$ python3 -q
>>> import numpy as np
>>> from numpy import linalg as LA
>>> np.set_printoptions(precision=2, suppress=True, linewidth=160)
>>> arr = np.array([[0, 0, 0, 0, 1, 1],
...     [0, 0, 1, 0, 0, 1],
...     [0, 1, 0, 0, 1, 0],
...     [0, 0, 0, 0, 1, 0],
...     [1, 0, 1, 1, 0, 1],
...     [1, 1, 0, 0, 1, 0]])
>>> # equal to its transpose
>>> rng = np.random.default_rng(59)
>>> other = arr + rng.integers(-2, 3, (6, 3)) @ rng.integers(-2, 3, (3, 6))
>>> other
array([[ 0,  0, -1, -1,  0,  0],
       [10,  6,  6,  2,  0,  9],
       [ 4,  9,  5,  1,  4,  2],
       [-4,  4,  4,  2,  7, -2],
       [-3,  4,  1, -1,  2, -5],
       [13,  5,  4,  2, -1, 10]])
>>> np.round(LA.svd(other - arr, compute_uv=False), 2) + 0
array([24.46, 13.45,  4.97,  0.  ,  0.  ,  0.  ])
>>> other - arr
array([[ 0,  0, -1, -1, -1, -1],
       [10,  6,  5,  2,  0,  8],
       [ 4,  8,  5,  1,  3,  2],
       [-4,  4,  4,  2,  6, -2],
       [-4,  4,  0, -2,  2, -6],
       [12,  4,  4,  2, -2, 10]])
>>> np.abs(other - arr).sum(axis=1)
array([ 4, 31, 23, 22, 18, 34])
>>> np.argwhere(np.triu(arr))
array([[0, 4],
       [0, 5],
       [1, 2],
       [1, 5],
       [2, 4],
       [3, 4],
       [4, 5]])
>>> np.trace(arr @ arr @ arr) // 6
np.int64(1)
>>> low = np.diag(arr.sum(axis=1)) - arr
>>> np.round(LA.eigvalsh(low), 2) + 0
array([0.  , 0.88, 1.45, 2.53, 3.86, 5.27])
>>> LA.matrix_rank(low)
np.int64(5)
